$ ipython --no-banner

In [1]: import numpy as np

In [2]: from numpy import linalg as LA

In [3]: np.set_printoptions(suppress=True, linewidth=160)

In [4]: tidy = lambda a: np.round(a, 2) + 0

In [5]: arr = np.load("w.npy")

In [6]: tidy(arr)
Out[6]: 
array([[-0.46,  0.41,  0.57,  0.29, -0.1 ,  0.5 ,  0.5 ,  1.38, -0.83, -0.34],
       [-1.09, -0.91,  0.16, -0.81, -0.12, -0.05, -0.41,  0.41,  0.  ,  0.97],
       [ 0.23, -0.65, -0.3 , -0.56,  0.78, -0.16,  1.47,  0.3 ,  0.43, -0.19],
       [ 1.09,  0.01,  0.14, -0.48, -0.16, -1.12, -0.11,  0.43, -0.9 ,  0.52],
       [ 1.03, -1.14,  0.18,  0.33, -0.27,  0.88, -0.48,  0.54,  0.31, -0.09],
       [-0.17, -0.27, -0.44, -0.75, -1.35, -0.19,  0.12, -0.04, -0.09, -1.12],
       [-0.29, -0.29,  0.16,  0.18,  0.81, -0.93, -0.87,  0.55,  0.36, -1.03],
       [ 0.  , -0.14, -1.04, -0.44,  0.8 ,  0.68, -0.46, -0.21, -1.13, -0.3 ],
       [-0.29, -0.98,  0.77,  0.65,  0.02, -0.27,  0.39, -0.91, -0.9 , -0.29],
       [-0.29, -0.36, -1.28,  1.18, -0.37, -0.51,  0.2 ,  0.42, -0.08,  0.39]])

In [7]: T = np.stack([arr, -1 * arr, arr[::-1]])

In [8]: tidy(np.einsum("bij,cij->bc", T, T))
Out[8]: 
array([[ 40., -40.,   0.],
       [-40.,  40.,   0.],
       [  0.,   0.,  40.]])

In [9]: tidy(T.sum(axis=0))
Out[9]: 
array([[-0.29, -0.36, -1.28,  1.18, -0.37, -0.51,  0.2 ,  0.42, -0.08,  0.39],
       [-0.29, -0.98,  0.77,  0.65,  0.02, -0.27,  0.39, -0.91, -0.9 , -0.29],
       [ 0.  , -0.14, -1.04, -0.44,  0.8 ,  0.68, -0.46, -0.21, -1.13, -0.3 ],
       [-0.29, -0.29,  0.16,  0.18,  0.81, -0.93, -0.87,  0.55,  0.36, -1.03],
       [-0.17, -0.27, -0.44, -0.75, -1.35, -0.19,  0.12, -0.04, -0.09, -1.12],
       [ 1.03, -1.14,  0.18,  0.33, -0.27,  0.88, -0.48,  0.54,  0.31, -0.09],
       [ 1.09,  0.01,  0.14, -0.48, -0.16, -1.12, -0.11,  0.43, -0.9 ,  0.52],
       [ 0.23, -0.65, -0.3 , -0.56,  0.78, -0.16,  1.47,  0.3 ,  0.43, -0.19],
       [-1.09, -0.91,  0.16, -0.81, -0.12, -0.05, -0.41,  0.41,  0.  ,  0.97],
       [-0.46,  0.41,  0.57,  0.29, -0.1 ,  0.5 ,  0.5 ,  1.38, -0.83, -0.34]])

In [10]: T.shape
Out[10]: (3, 10, 10)

In [11]: tidy(np.abs(LA.eigvals(arr)).max())
Out[11]: np.float64(2.0)

In [12]: tidy(LA.det(arr))
Out[12]: np.float64(-1024.0)

In [13]: tidy((arr - arr.T) / 2)
Out[13]: 
array([[ 0.  ,  0.75,  0.17, -0.4 , -0.57,  0.33,  0.39,  0.69, -0.27, -0.03],
       [-0.75,  0.  ,  0.41, -0.41,  0.51,  0.11, -0.06,  0.27,  0.49,  0.66],
       [-0.17, -0.41,  0.  , -0.35,  0.3 ,  0.14,  0.66,  0.67, -0.17,  0.54],
       [ 0.4 ,  0.41,  0.35,  0.  , -0.24, -0.18, -0.14,  0.43, -0.77, -0.33],
       [ 0.57, -0.51, -0.3 ,  0.24,  0.  ,  1.12, -0.65, -0.13,  0.14,  0.14],
       [-0.33, -0.11, -0.14,  0.18, -1.12,  0.  ,  0.53, -0.36,  0.09, -0.3 ],
       [-0.39,  0.06, -0.66,  0.14,  0.65, -0.53,  0.  ,  0.51, -0.01, -0.62],
       [-0.69, -0.27, -0.67, -0.43,  0.13,  0.36, -0.51,  0.  , -0.11, -0.36],
       [ 0.27, -0.49,  0.17,  0.77, -0.14, -0.09,  0.01,  0.11,  0.  , -0.11],
       [ 0.03, -0.66, -0.54,  0.33, -0.14,  0.3 ,  0.62,  0.36,  0.11,  0.  ]])

In [14]: tidy(np.sort(np.abs(LA.eigvals(arr))))
Out[14]: array([2., 2., 2., 2., 2., 2., 2., 2., 2., 2.])

In [15]: tidy(arr @ arr.T)
Out[15]: 
array([[4., 0., 0., 0., 0., 0., 0., 0., 0., 0.],
       [0., 4., 0., 0., 0., 0., 0., 0., 0., 0.],
       [0., 0., 4., 0., 0., 0., 0., 0., 0., 0.],
       [0., 0., 0., 4., 0., 0., 0., 0., 0., 0.],
       [0., 0., 0., 0., 4., 0., 0., 0., 0., 0.],
       [0., 0., 0., 0., 0., 4., 0., 0., 0., 0.],
       [0., 0., 0., 0., 0., 0., 4., 0., 0., 0.],
       [0., 0., 0., 0., 0., 0., 0., 4., 0., 0.],
       [0., 0., 0., 0., 0., 0., 0., 0., 4., 0.],
       [0., 0., 0., 0., 0., 0., 0., 0., 0., 4.]])

In [16]: tidy(LA.pinv(arr))
Out[16]: 
array([[-0.11, -0.27,  0.06,  0.27,  0.26, -0.04, -0.07,  0.  , -0.07, -0.07],
       [ 0.1 , -0.23, -0.16,  0.  , -0.29, -0.07, -0.07, -0.03, -0.25, -0.09],
       [ 0.14,  0.04, -0.07,  0.03,  0.04, -0.11,  0.04, -0.26,  0.19, -0.32],
       [ 0.07, -0.2 , -0.14, -0.12,  0.08, -0.19,  0.04, -0.11,  0.16,  0.3 ],
       [-0.02, -0.03,  0.19, -0.04, -0.07, -0.34,  0.2 ,  0.2 ,  0.  , -0.09],
       [ 0.12, -0.01, -0.04, -0.28,  0.22, -0.05, -0.23,  0.17, -0.07, -0.13],
       [ 0.12, -0.1 ,  0.37, -0.03, -0.12,  0.03, -0.22, -0.11,  0.1 ,  0.05],
       [ 0.35,  0.1 ,  0.08,  0.11,  0.14, -0.01,  0.14, -0.05, -0.23,  0.1 ],
       [-0.21,  0.  ,  0.11, -0.23,  0.08, -0.02,  0.09, -0.28, -0.22, -0.02],
       [-0.09,  0.24, -0.05,  0.13, -0.02, -0.28, -0.26, -0.07, -0.07,  0.1 ]])

In [17]: tidy(LA.svd(arr, compute_uv=False))
Out[17]: array([2., 2., 2., 2., 2., 2., 2., 2., 2., 2.])

In [18]: tidy(arr.T @ arr)
Out[18]: 
array([[4., 0., 0., 0., 0., 0., 0., 0., 0., 0.],
       [0., 4., 0., 0., 0., 0., 0., 0., 0., 0.],
       [0., 0., 4., 0., 0., 0., 0., 0., 0., 0.],
       [0., 0., 0., 4., 0., 0., 0., 0., 0., 0.],
       [0., 0., 0., 0., 4., 0., 0., 0., 0., 0.],
       [0., 0., 0., 0., 0., 4., 0., 0., 0., 0.],
       [0., 0., 0., 0., 0., 0., 4., 0., 0., 0.],
       [0., 0., 0., 0., 0., 0., 0., 4., 0., 0.],
       [0., 0., 0., 0., 0., 0., 0., 0., 4., 0.],
       [0., 0., 0., 0., 0., 0., 0., 0., 0., 4.]])

In [19]: tidy(arr[:, 9] @ arr[:, 8])
Out[19]: np.float64(0.0)
